% ipython --no-banner

In [1]: import numpy as np

In [2]: import numpy.linalg as la

In [3]: np.set_printoptions(suppress=True, linewidth=140)

In [4]: W0 = np.array([[-0.8, -0.1, -0.3, -8.0, -0.9],
   ...:     [-0.3, -0.6, 0.5, -17.0, 2.1],
   ...:     [-1.2, -0.2, 1.5, -8.0, 0.6],
   ...:     [-1.8, 1.6, 2.0, 3.0, -0.4],
   ...:     [0.4, -1.0, 0.6, 7.0, 0.4]])

In [5]: x = np.array([-1, -3, 1, -5, -5])

In [6]: target = W0 @ x

In [7]: coef, lr = np.zeros(5), 1 / la.norm(W0, 2) ** 2

In [8]: for i in range(6):
   ...:     coef -= lr * W0.T @ (W0 @ coef - target)
   ...:     if i % 2 == 0: print(i, round(la.norm(W0 @ coef - target), 2))
   ...: 
0 8.83
2 8.69
4 8.56

In [9]: round(float(la.cond(W0)), 2)
Out[9]: 332.24

In [10]: hat = np.triu(np.array([[2, 8, -9, 3, 3],
    ...:     [3, 0, 3, -3, -3],
    ...:     [-4, -1, -6, 2, -1],
    ...:     [6, -5, 2, -3, 8],
    ...:     [-3, 0, -1, 4, -7]]), 1) + np.eye(5)

In [11]: other = hat @ W0 @ la.inv(hat)

In [12]: np.round(np.trace(other), 2), np.trace(W0)
Out[12]: (np.float64(3.5), np.float64(3.5))

In [13]: W = np.array([[3, 1, 4, 0, 1],
    ...:     [0, 3, 3, 4, 2],
    ...:     [2, 4, 1, 0, 1],
    ...:     [0, 4, 3, 2, 3],
    ...:     [2, 4, 1, 0, 1]])

In [14]: coef = np.array([1, 5, 2, 5, 2])

In [15]: hid = np.maximum(W0 @ W + coef, 0)

In [16]: (hid > 0).astype(int)
Out[16]: 
array([[0, 0, 0, 0, 0],
       [1, 0, 0, 0, 0],
       [1, 0, 0, 0, 0],
       [0, 1, 1, 1, 1],
       [1, 1, 1, 1, 1]])

In [17]: hid.round(2)
Out[17]: 
array([[ 0. ,  0. ,  0. ,  0. ,  0. ],
       [ 5.3,  0. ,  0. ,  0. ,  0. ],
       [ 1.6,  0. ,  0. ,  0. ,  0. ],
       [ 0. , 26.4, 10.2, 17.4, 14. ],
       [ 4.2, 34.4, 22.6, 15. , 22.4]])

In [18]: C = np.array([[3, -3], [1, -2], [-2, -3], [3, 3], [-1, -2]])

In [19]: W @ C
Out[19]: 
array([[  1, -25],
       [  7,  -7],
       [  7, -19],
       [  1, -17],
       [  7, -19]])

In [20]: np.round(hid @ C, 2)
Out[20]: 
array([[   0. ,    0. ],
       [  15.9,  -15.9],
       [   4.8,   -4.8],
       [  44.2,  -59.2],
       [  24.4, -149. ]])

In [21]: arr = np.array([[9, 7, 8, 0, 0, 3, 7, 9, 9, 7],
    ...:     [8, 9, 0, 5, 4, 3, 9, 9, 7, 2],
    ...:     [6, 3, 6, 0, 2, 5, 4, 6, 0, 8],
    ...:     [7, 0, 2, 3, 0, 4, 6, 7, 2, 7],
    ...:     [0, 0, 8, 3, 2, 7, 6, 4, 5, 5],
    ...:     [0, 5, 3, 4, 0, 4, 5, 7, 9, 1],
    ...:     [9, 1, 1, 9, 5, 2, 4, 8, 0, 5],
    ...:     [6, 8, 0, 8, 2, 5, 1, 4, 4, 6]])

In [22]: arr[:, 4] = -1 * arr[:, 7]

In [23]: arr
Out[23]: 
array([[ 9,  7,  8,  0, -9,  3,  7,  9,  9,  7],
       [ 8,  9,  0,  5, -9,  3,  9,  9,  7,  2],
       [ 6,  3,  6,  0, -6,  5,  4,  6,  0,  8],
       [ 7,  0,  2,  3, -7,  4,  6,  7,  2,  7],
       [ 0,  0,  8,  3, -4,  7,  6,  4,  5,  5],
       [ 0,  5,  3,  4, -7,  4,  5,  7,  9,  1],
       [ 9,  1,  1,  9, -8,  2,  4,  8,  0,  5],
       [ 6,  8,  0,  8, -4,  5,  1,  4,  4,  6]])

In [24]: W = np.array([[0, -2, 1],
    ...:     [0, -2, -1],
    ...:     [2, 2, -1],
    ...:     [-3, 0, 0],
    ...:     [-2, -1, -3],
    ...:     [2, -1, 1],
    ...:     [-2, -2, 3],
    ...:     [-1, -2, 2],
    ...:     [2, -3, -2],
    ...:     [0, 2, 1]])

In [25]: coef = np.array([-5, -7, 9])

In [26]: hid = np.maximum(arr @ W + coef, 0)

In [27]: (hid > 0).mean(axis=0)
Out[27]: array([0.5, 0. , 1. ])

In [28]: hid
Out[28]: 
array([[30,  0, 61],
       [ 0,  0, 71],
       [15,  0, 61],
       [ 0,  0, 74],
       [18,  0, 41],
       [12,  0, 38],
       [ 0,  0, 75],
       [ 0,  0, 33]])

In [29]: C = np.array([[1, 0, 3], [1, 0, 1], [1, 3, 1]])

In [30]: W @ C
Out[30]: 
array([[ -1,   3,  -1],
       [ -3,  -3,  -3],
       [  3,  -3,   7],
       [ -3,   0,  -9],
       [ -6,  -9, -10],
       [  2,   3,   6],
       [ -1,   9,  -5],
       [ -1,   6,  -3],
       [ -3,  -6,   1],
       [  3,   3,   3]])
